$ python -q
>>> import numpy as np
>>> np.set_printoptions(suppress=True, linewidth=140)
>>> M = np.loadtxt("mat.csv", delimiter=",")
>>> M
array([[ 1.,  1., -1., -1., -1., -1.,  1.,  1.],
       [ 1., -1.,  1., -1., -1.,  1., -1.,  1.],
       [ 1.,  1.,  1.,  1.,  1.,  1.,  1.,  1.],
       [ 1., -1., -1.,  1.,  1., -1., -1.,  1.],
       [ 1., -1., -1.,  1., -1.,  1.,  1., -1.]])
>>> B = M / np.linalg.norm(M, axis=1, keepdims=True)
>>> cov = B @ B.T
>>> np.argwhere(np.triu(np.abs(cov) > 0.95, 1))
array([], shape=(0, 2), dtype=int64)
>>> np.round(np.linalg.norm(B, axis=1), 2)
array([1., 1., 1., 1., 1.])
>>> np.degrees(np.arccos(np.clip(cov[0, 4], -1, 1)))
np.float64(90.0)
>>> cov.round(2) + 0
array([[1., 0., 0., 0., 0.],
       [0., 1., 0., 0., 0.],
       [0., 0., 1., 0., 0.],
       [0., 0., 0., 1., 0.],
       [0., 0., 0., 0., 1.]])
>>> (cov - 2 * np.eye(5)).round(6).argmax(axis=1)
array([1, 0, 0, 0, 0])
>>> f = np.array([-2, -1])
>>> np.polyval(f, M[2])
array([-3., -3., -3., -3., -3., -3., -3., -3.])
>>> np.correlate(M[2], M[0], "full")
array([ 1.,  2.,  1.,  0., -1., -2., -1.,  0., -1., -2., -1.,  0.,  1.,  2.,  1.])
>>> x = np.array([2, 0, 0, -2, -2, 3, -3, 1])
>>> h = np.maximum(M @ x, 0)
>>> np.maximum(M @ x, 0) - np.maximum(-M @ x, 0)
array([ 1., 13., -1., -1.,  1.])
>>> M * (h > 1e-9)[:, None]
array([[ 1.,  1., -1., -1., -1., -1.,  1.,  1.],
       [ 1., -1.,  1., -1., -1.,  1., -1.,  1.],
       [ 0.,  0.,  0.,  0.,  0.,  0.,  0.,  0.],
       [ 0., -0., -0.,  0.,  0., -0., -0.,  0.],
       [ 1., -1., -1.,  1., -1.,  1.,  1., -1.]])
>>> np.round(np.tanh(M @ x), 2)
array([ 0.76,  1.  , -0.76, -0.76,  0.76])
>>> B = np.array([[2, -1, 2],
...     [-1, 0, -1],
...     [0, -2, -2],
...     [-1, -1, -2],
...     [1, -1, 2],
...     [-2, 0, 1],
...     [-2, -2, -1],
...     [2, 1, -1]])
>>> np.einsum("ik,kj->ji", M, B)
array([[ 3.,  5., -1.,  9., -5.],
       [ 2.,  2., -6.,  2., -2.],
       [ 0.,  2., -2.,  4.,  2.]])
>>> np.linalg.matrix_rank(np.vstack([M, B.T]))
np.int64(8)
>>> B @ M
Traceback (most recent call last):
  File "<python-input-22>", line 1, in <module>
    B @ M
    ~~^~~
ValueError: matmul: Input operand 1 has a mismatch in its core dimension 0, with gufunc signature (n?,k),(k,m?)->(n?,m?) (size 5 is different from 3)
>>> mat = np.array([[-8.0, 13.0, 19.0, -7.0],
...     [-2.0, -3.0, 2.0, 0.0],
...     [2.0, 7.0, 9.0, -7.0],
...     [2.0, 7.0, 12.0, -10.0]])
>>> mat
array([[ -8.,  13.,  19.,  -7.],
       [ -2.,  -3.,   2.,   0.],
       [  2.,   7.,   9.,  -7.],
       [  2.,   7.,  12., -10.]])
>>> x = np.array([2, 1, 3, 1])
>>> rhs = mat @ x
>>> rhs
array([47., -1., 31., 37.])
>>> np.round(np.linalg.solve(mat, 2 * rhs), 2)
array([4., 2., 6., 2.])
>>> np.round(np.linalg.solve(mat, rhs), 2)
array([2., 1., 3., 1.])
>>> np.round(np.linalg.solve(mat.T, mat[2]), 2) + 0
array([0., 0., 1., 0.])
